$ python -q
>>> import numpy as np
>>> np.set_printoptions(suppress=True, linewidth=100)
>>> rd = lambda a: np.round(a, 2) + 0
>>> feats = -3 * np.eye(4) + np.ones((4, 4))
>>> print(feats)
[[-2.  1.  1.  1.]
 [ 1. -2.  1.  1.]
 [ 1.  1. -2.  1.]
 [ 1.  1.  1. -2.]]
>>> A2 = np.linalg.inv(feats)
>>> print(rd(A2))
[[0.   0.33 0.33 0.33]
 [0.33 0.   0.33 0.33]
 [0.33 0.33 0.   0.33]
 [0.33 0.33 0.33 0.  ]]
>>> print(rd(np.linalg.det(feats) * np.linalg.det(A2)))
1.0
>>> A2 = feats / np.linalg.norm(feats, axis=1, keepdims=True)
>>> gram = A2 @ A2.T
>>> print(rd(gram[2]))
[-0.29 -0.29  1.   -0.29]
>>> print(np.argwhere(np.triu(np.abs(gram) > 0.95, 1)))
[]
>>> rng = np.random.default_rng(226)
>>> A2 = feats + rng.integers(-2, 3, (4, 3)) @ rng.integers(-2, 3, (3, 4))
>>> print(A2)
[[-6.  2. -1. -2.]
 [-2. -3.  1. -2.]
 [-2.  3. -5. -1.]
 [ 2.  2. -3. -3.]]
>>> print(np.abs(A2 - feats).sum(axis=1))
[10.  7. 10.  7.]
>>> print(rd(np.linalg.svd(A2 - feats, compute_uv=False)))
[8.32 4.64 1.82 0.  ]
>>> print(rd(np.linalg.svd(A2, compute_uv=False)))
[8.48 6.37 3.54 1.71]
>>> print(A2.sum(axis=0))
[-8.  4. -8. -8.]
>>> print(rd(np.linalg.norm(feats) ** 2 / np.linalg.norm(feats, 2) ** 2))
3.11
>>> F = np.load("m.npy")
>>> print(F)
[[ -3   3   0]
 [ -3   4  -3]
 [  0   4  -3]
 [  2   5  -3]
 [  2   6  -5]
 [  5   8  -4]
 [  6   9  -7]
 [  5   9  -4]
 [  2   8  -2]
 [  3  11  -4]
 [  5   8  -2]
 [  4  10   1]
 [  2   9  -2]
 [  3  10  -3]
 [  6  10   0]
 [  3  12  -2]
 [  0  15  -4]
 [  3  12  -2]
 [  1   9  -5]
 [  0  11  -8]
 [  1  13  -9]
 [  2  12 -10]]
>>> # rows 15 and 17 are equal
>>> A2 = np.c_[F[:, :1] @ np.array([[2]]), np.array([0, 4, 3, 2, 1, 2, 3, 3, 0, 4, 4, 2, 1, 3, 5, 5, 3, 2, 2, 0, 2, 1])]
>>> print(A2)
[[-6  0]
 [-6  4]
 [ 0  3]
 [ 4  2]
 [ 4  1]
 [10  2]
 [12  3]
 [10  3]
 [ 4  0]
 [ 6  4]
 [10  4]
 [ 8  2]
 [ 4  1]
 [ 6  3]
 [12  5]
 [ 6  5]
 [ 0  3]
 [ 6  2]
 [ 2  2]
 [ 0  0]
 [ 2  2]
 [ 4  1]]
>>> print(rd(np.linalg.norm(A2 - F @ np.linalg.lstsq(F, A2)[0], axis=0)))
[0.  6.7]
>>> print(rd(np.linalg.lstsq(F, A2[:, 0])[0]))
[2. 0. 0.]
>>> vec = np.array([1, 2, 1])
>>> target = F @ vec
>>> print(target)
[ 3  2  5  9  9 17 17 19 16 21 19 25 18 20 26 25 26 25 14 14 18 16]
>>> print(rd(np.linalg.pinv(F) @ F))
[[1. 0. 0.]
 [0. 1. 0.]
 [0. 0. 1.]]
>>> print(rd(np.linalg.lstsq(F, target)[0]))
[1. 2. 1.]
>>> print(rd(np.linalg.solve(F.T @ F, F.T @ target)))
[1. 2. 1.]
>>> target = target + 0.05 * rng.normal(size=22)
>>> print(rd(target))
[ 3.06  2.08  5.06  9.    9.   17.02 17.08 18.94 16.02 21.04 18.99 25.05 18.09 20.02 25.93 24.98
 25.98 25.   13.91 13.96 18.05 16.08]
>>> coef, *_ = np.linalg.lstsq(F, target)
>>> print(rd(np.linalg.norm(target - F @ coef)))
0.23
>>> print([round(float(np.linalg.norm(np.linalg.solve(F.T @ F + lam * np.eye(3), F.T @ target))), 2) for lam in (0, 1, 10, 100)])
[2.45, 2.44, 2.36, 1.92]
>>> m1 = np.load("out4.npy")
>>> print(m1)
[[ 2  0  0]
 [ 0 -1  0]
 [ 0  0 -1]]
>>> vals, evecs = np.linalg.eig(m1)
>>> print(rd(np.sort(np.linalg.eigvals(np.linalg.inv(m1)))))
[-1.  -1.   0.5]
>>> print(np.prod(vals))
2.0
>>> print(m1 @ evecs[:, 0] - vals[0] * evecs[:, 0])
[0. 0. 0.]
>>> ang = np.radians(30)
>>> Rm = np.eye(3)
>>> Rm[2, 2] = Rm[0, 0] = np.cos(ang)
>>> Rm[2, 0], Rm[0, 2] = -np.sin(ang), np.sin(ang)
>>> print(rd(Rm))
[[ 0.87  0.    0.5 ]
 [ 0.    1.    0.  ]
 [-0.5   0.    0.87]]
>>> A2 = m1 @ Rm.T
>>> print(rd(np.linalg.det(Rm)), rd(np.trace(Rm)))
1.0 2.73
>>> X = np.array([[1, -2, 4, -8], [1, -1, 1, -1], [1, 0, 0, 0], [1, 1, 1, 1]])
>>> u, r1 = X[0], X[1]
>>> print(u @ u)
85
>>> p = (u @ r1) / (u @ u) * u
>>> print(rd(p))
[ 0.18 -0.35  0.71 -1.41]
>>> print(rd(r1 - p))
[ 0.82 -0.65  0.29  0.41]
>>> print(rd((r1 - p) @ u))
0.0
>>> print(np.linalg.matrix_rank(np.outer(u, r1)))
1
>>> print(rd(np.linalg.det(2 * X)), rd(np.linalg.det(X)))
192.0 12.0
>>> print(np.einsum("ii->", X))
1
>>> print(rd(np.poly(X)))
[ 1. -1.  6. 22. 12.]
>>> print(np.einsum("ij,ji->", X, X))
-11
>>> print(rd(np.linalg.det(X[::-1])))
12.0
>>> print(rd(np.linalg.det(X.T)))
12.0
>>> print(np.kron(np.eye(2, dtype=int), X))
[[ 1 -2  4 -8  0  0  0  0]
 [ 1 -1  1 -1  0  0  0  0]
 [ 1  0  0  0  0  0  0  0]
 [ 1  1  1  1  0  0  0  0]
 [ 0  0  0  0  1 -2  4 -8]
 [ 0  0  0  0  1 -1  1 -1]
 [ 0  0  0  0  1  0  0  0]
 [ 0  0  0  0  1  1  1  1]]
>>> blk = np.stack([X, 4 * X, X[::-1]])
>>> print(blk.shape)
(3, 4, 4)
>>> print(np.linalg.matrix_rank(blk.reshape(3, -1)))
2
>>> print(rd(np.linalg.det(blk)))
[  12. 3072.   12.]
>>> print(np.linalg.matrix_rank(blk))
[4 4 4]
>>> print(np.einsum("bij,cij->bc", blk, blk))
[[  94  376   -8]
 [ 376 1504  -32]
 [  -8  -32   94]]
>>> print(rd(np.linalg.norm(blk, axis=(1, 2))))
[ 9.7  38.78  9.7 ]
>>> A2 = X / np.sqrt((X ** 2).mean(axis=1, keepdims=True))
>>> print(X - X.mean(axis=1, keepdims=True))
[[ 2.25 -0.75  5.25 -6.75]
 [ 1.   -1.    1.   -1.  ]
 [ 0.75 -0.25 -0.25 -0.25]
 [ 0.    0.    0.    0.  ]]
>>> print(np.linalg.matrix_rank(A2) == np.linalg.matrix_rank(X))
True
>>> print(A2[3])
[1. 1. 1. 1.]
>>> print(rd(np.linalg.norm(A2, axis=1)))
[2. 2. 2. 2.]
>>> data = np.array([[0, 9, 4], [0, 0, 1], [0, 0, 0]])
>>> print((data - data.T) / 2)
[[ 0.   4.5  2. ]
 [-4.5  0.   0.5]
 [-2.  -0.5  0. ]]
>>> print(np.trace(data))
0
>>> print(rd(np.linalg.det(data)))
0.0
>>> print(data @ data)
[[0 0 9]
 [0 0 0]
 [0 0 0]]
>>> blk = np.stack([data, 4 * data, data[::-1]])
>>> print(blk.sum(axis=0))
[[ 0 45 20]
 [ 0  0  6]
 [ 0  9  4]]
>>> print(np.einsum("bij,cij->bc", blk, blk))
[[  98  392    1]
 [ 392 1568    4]
 [   1    4   98]]
>>> print(np.linalg.matrix_rank(blk.reshape(3, -1)))
2
>>> print(rd(np.linalg.norm(blk, axis=(1, 2))))
[ 9.9 39.6  9.9]
>>> print(np.linalg.matrix_rank(blk))
[2 2 2]
>>> print((blk @ data.T).shape)
(3, 3, 3)
>>> U, sigma, Vh = np.linalg.svd(data)
>>> evecs = Vh[:(sigma > 1e-8).sum()]
>>> vec = data[0] + 2 * data[1] + rng.integers(2) * np.eye(3)[1]
>>> print(vec)
[0. 9. 6.]
>>> print(rd(np.diag(evecs.T @ evecs)))
[0. 1. 1.]
>>> print(rd(np.linalg.norm(vec - evecs.T @ evecs @ vec)))
0.0
>>> print(np.allclose(evecs.T @ evecs @ vec, vec))
True
>>> print(np.linalg.matrix_rank(m1 - m1[0, 0] * np.eye(3)))
2
>>> print([int(np.linalg.matrix_rank(np.linalg.matrix_power(m1, p))) for p in range(1, 4)])
[3, 3, 3]
>>> print(rd(np.sort(np.linalg.eigvals(m1))))
[-1. -1.  2.]
>>> print(m1 @ m1)
[[4 0 0]
 [0 1 0]
 [0 0 1]]
>>> print(np.prod(np.diag(m1)), rd(np.linalg.det(m1)))
2 2.0
>>> u = np.array([3, 0, 2]) + 0.5
>>> A = np.outer(u, u) / (u @ u)
>>> print(rd(A))
[[0.65 0.09 0.47]
 [0.09 0.01 0.07]
 [0.47 0.07 0.33]]
>>> # symmetric
>>> rk = np.linalg.matrix_rank(A)
>>> print(rk)
1
>>> N = np.linalg.svd(A)[2][rk:].T
>>> print([int(np.linalg.matrix_rank(A[:, :j + 1])) for j in range(3)])
[1, 1, 1]
>>> print(rd(N @ N.T))
[[ 0.35 -0.09 -0.47]
 [-0.09  0.99 -0.07]
 [-0.47 -0.07  0.67]]
>>> print(N.shape)
(3, 2)
>>> print(np.linalg.matrix_rank(A, rtol=0.1))
1
>>> print(np.argsort(-np.linalg.norm(A, axis=0).round(6), kind="stable")[:3])
[0 2 1]
>>> print([round(float(x), 2) for x in np.linalg.svd(A, compute_uv=False)[:3]])
[1.0, 0.0, 0.0]
>>> print(np.linalg.cond(A) > 100)
True
>>> print(rd(np.linalg.norm(A, 2) / np.linalg.norm(A)))
1.0
>>> sigma = 20 * 0.2 ** np.arange(3)
>>> J = rng.normal(size=(21, 3)) * rng.permutation(sigma)
>>> print(rd(J))
[[  5.14   1.35  -0.44]
 [-38.36   0.22   0.61]
 [ 18.25   1.09   0.12]
 [-25.61  -5.24  -0.84]
 [ 15.1    0.28  -0.76]
 [ 57.93  -9.75   0.55]
 [ 20.39  -4.68   0.56]
 [ 11.59   2.83   0.96]
 [-11.78   1.21  -1.43]
 [-19.44  -0.59  -0.16]
 [ -0.65  -4.29  -0.36]
 [-16.46  -1.46   0.38]
 [  1.18   1.5    0.41]
 [ -9.62   3.91   0.02]
 [ -8.5   -2.28   0.87]
 [-14.66  -6.44   0.  ]
 [  4.22   1.23  -0.01]
 [ 35.74  -5.96   0.95]
 [ 36.14  -0.67  -0.78]
 [ 26.    -4.75   0.71]
 [ 16.83  -3.63   0.51]]
>>> cen = J - J.mean(axis=0)
>>> U, sigma, Vh = np.linalg.svd(cen, full_matrices=False)
>>> print(np.linalg.matrix_rank(cen))
3
>>> print(np.abs(U[:, 0]).argmax())
5
>>> print(rd(np.abs(Vh[-1])))
[0.   0.03 1.  ]
>>> print(np.searchsorted(np.cumsum(sigma ** 2) / (sigma ** 2).sum(), 0.9) + 1)
1
>>> print(rd(sigma))
[104.29  14.79   2.84]
>>> print(np.abs(Vh[0]).argmax())
0
>>> C = J[[10, 11]].astype(float)
>>> for _ in range(6):
...     labels = np.linalg.norm(J[:, None] - C, axis=-1).argmin(axis=1)
...     C = np.array([J[labels == j].mean(axis=0) for j in range(2)])
... 
>>> print(labels)
[0 1 0 1 0 0 0 0 1 1 1 1 1 1 1 1 0 0 0 0 0]
>>> print(np.bincount(labels))
[11 10]
>>> P = J @ np.linalg.solve(J.T @ J, J.T)
>>> print(rd(np.linalg.eigvalsh(P)))
[0. 0. 0. 0. 0. 0. 0. 0. 0. 0. 0. 0. 0. 0. 0. 0. 0. 0. 1. 1. 1.]
>>> print(np.allclose(P @ P, P))
True
>>> print(np.trace(P))
3.0
>>> arr = np.array([[-3.0, 1.0, 0.0, 0.0],
...     [0.0, -3.0, 1.0, 0.0],
...     [0.0, 0.0, -3.0, 1.0],
...     [0.0, 0.0, 0.0, -3.0]])
>>> print(arr)
[[-3.  1.  0.  0.]
 [ 0. -3.  1.  0.]
 [ 0.  0. -3.  1.]
 [ 0.  0.  0. -3.]]
>>> A2 = arr / np.linalg.norm(arr, axis=1, keepdims=True)
>>> gram = A2 @ A2.T
>>> print(rd(gram))
[[ 1.   -0.3   0.    0.  ]
 [-0.3   1.   -0.3   0.  ]
 [ 0.   -0.3   1.   -0.32]
 [ 0.    0.   -0.32  1.  ]]
>>> print(rd(np.linalg.norm(A2, axis=1)))
[1. 1. 1. 1.]
>>> print(rd(gram[2]))
[ 0.   -0.3   1.   -0.32]
>>> print(np.argwhere(np.triu(np.abs(gram) > 0.95, 1)))
[]
>>> print((gram - 2 * np.eye(4)).round(6).argmax(axis=1))
[2 3 0 0]
